In [1]: import numpy as np

In [2]: np.set_printoptions(precision=2, suppress=True, linewidth=100)

In [3]: X = np.array([[1, 0, -1], [5, 4, 3], [5, 4, 3], [5, 4, 3], [5, 4, 3]])

In [4]: vec = np.array([2, -1, -2])

In [5]: h = np.maximum(X @ vec, 0)

In [6]: np.flatnonzero(h > 1e-9)
Out[6]: array([0])

In [7]: X * (h > 1e-9)[:, None]
Out[7]: 
array([[ 1,  0, -1],
       [ 0,  0,  0],
       [ 0,  0,  0],
       [ 0,  0,  0],
       [ 0,  0,  0]])

In [8]: np.maximum(X @ vec, 0) - np.maximum(-X @ vec, 0)
Out[8]: array([4, 0, 0, 0, 0])

In [9]: w1 = np.array([[2, 2], [1, 1], [0, 1]])

In [10]: beta = np.array([0, 2])

In [11]: act = np.maximum(X @ w1 + beta, 0)

In [12]: act
Out[12]: 
array([[ 2,  3],
       [14, 19],
       [14, 19],
       [14, 19],
       [14, 19]])

In [13]: np.linalg.matrix_rank(act)
Out[13]: np.int64(2)

In [14]: (act > 0).mean(axis=0)
Out[14]: array([1., 1.])

In [15]: Z = np.array([[-2, -2], [1, -3]])

In [16]: act @ Z
Out[16]: 
array([[ -1, -13],
       [ -9, -85],
       [ -9, -85],
       [ -9, -85],
       [ -9, -85]])

In [17]: w1 @ Z
Out[17]: 
array([[ -2, -10],
       [ -1,  -5],
       [  1,  -3]])

In [18]: (act @ Z).round(6).argmax(axis=1)
Out[18]: array([0, 0, 0, 0, 0])

In [19]: round(np.linalg.norm(X, 2) / np.linalg.norm(X), 2)
Out[19]: np.float64(1.0)

In [20]: np.linalg.cond(X) > 100
Out[20]: np.True_

In [21]: np.argsort(-np.linalg.norm(X, axis=0).round(6), kind="stable")[:3]
Out[21]: array([0, 1, 2])

In [22]: U, sig, VT = np.linalg.svd(X)

In [23]: evecs = VT[:(sig > 1e-8).sum()]

In [24]: rng = np.random.default_rng(968712)

In [25]: vec = X[2] + -3 * X[0] + rng.integers(2) * np.eye(3)[1]

In [26]: vec
Out[26]: array([2., 4., 6.])

In [27]: evecs.T @ evecs
Out[27]: 
array([[ 0.83,  0.33, -0.17],
       [ 0.33,  0.33,  0.33],
       [-0.17,  0.33,  0.83]])

In [28]: Q, _ = np.linalg.qr(np.array([[2.5, -1.1, 0.7, -0.8, 0.8],
    ...:     [2.3, -0.2, 0.4, 0.2, -0.3],
    ...:     [1.4, 0.4, 0.0, -1.7, -0.5],
    ...:     [-1.6, -0.4, 0.1, 1.3, -1.8],
    ...:     [-0.2, -0.1, -0.8, 0.5, -1.0]]))

In [29]: evecs, _ = np.linalg.qr(np.array([[0.4, -1.8, -0.8, 1.3],
    ...:     [2.2, 1.3, 0.2, 0.1],
    ...:     [0.6, -0.1, -0.5, 0.1],
    ...:     [0.2, -0.6, -1.2, 1.9]]))

In [30]: sig = 3 * 0.2 ** np.arange(4)

In [31]: mat = Q[:, :4] * sig @ evecs[:4]

In [32]: mat
Out[32]: 
array([[-0.07, -1.79, -0.67, -0.05],
       [ 0.34, -1.56, -0.63, -0.15],
       [ 0.46, -0.88, -0.43, -0.13],
       [-0.51,  1.02,  0.47,  0.13],
       [-0.06,  0.1 ,  0.1 ,  0.13]])

In [33]: def softmax(z):
    ...:     e = np.exp(z - z.max(axis=-1, keepdims=True))
    ...:     return e / e.sum(axis=-1, keepdims=True)
    ...: 

In [34]: softmax(mat[1])
Out[34]: array([0.47, 0.07, 0.18, 0.29])

In [35]: np.round(softmax(10 * mat[1]), 2) + 0
Out[35]: array([0.99, 0.  , 0.  , 0.01])

In [36]: softmax(mat[1] + -1)
Out[36]: array([0.47, 0.07, 0.18, 0.29])

In [37]: scores = mat @ mat.T / np.sqrt(4)

In [38]: softmax(scores)
Out[38]: 
array([[0.42, 0.33, 0.17, 0.02, 0.06],
       [0.38, 0.34, 0.19, 0.03, 0.07],
       [0.3 , 0.3 , 0.22, 0.06, 0.11],
       [0.08, 0.08, 0.11, 0.48, 0.25],
       [0.18, 0.18, 0.19, 0.23, 0.21]])

In [39]: softmax(scores).round(6).argmax(axis=1)
Out[39]: array([0, 0, 0, 3, 3])

In [40]: hat = mat @ np.linalg.solve(mat.T @ mat, mat.T)

In [41]: hat
Out[41]: 
array([[ 0.99,  0.01,  0.05,  0.05,  0.01],
       [ 0.01,  0.96, -0.13, -0.14, -0.02],
       [ 0.05, -0.13,  0.58, -0.47, -0.08],
       [ 0.05, -0.14, -0.47,  0.48, -0.09],
       [ 0.01, -0.02, -0.08, -0.09,  0.98]])

In [42]: np.diag(hat)
Out[42]: array([0.99, 0.96, 0.58, 0.48, 0.98])

In [43]: hat @ mat[:, 1]
Out[43]: array([-1.79, -1.56, -0.88,  1.02,  0.1 ])

In [44]: np.allclose(hat @ hat, hat)
Out[44]: True
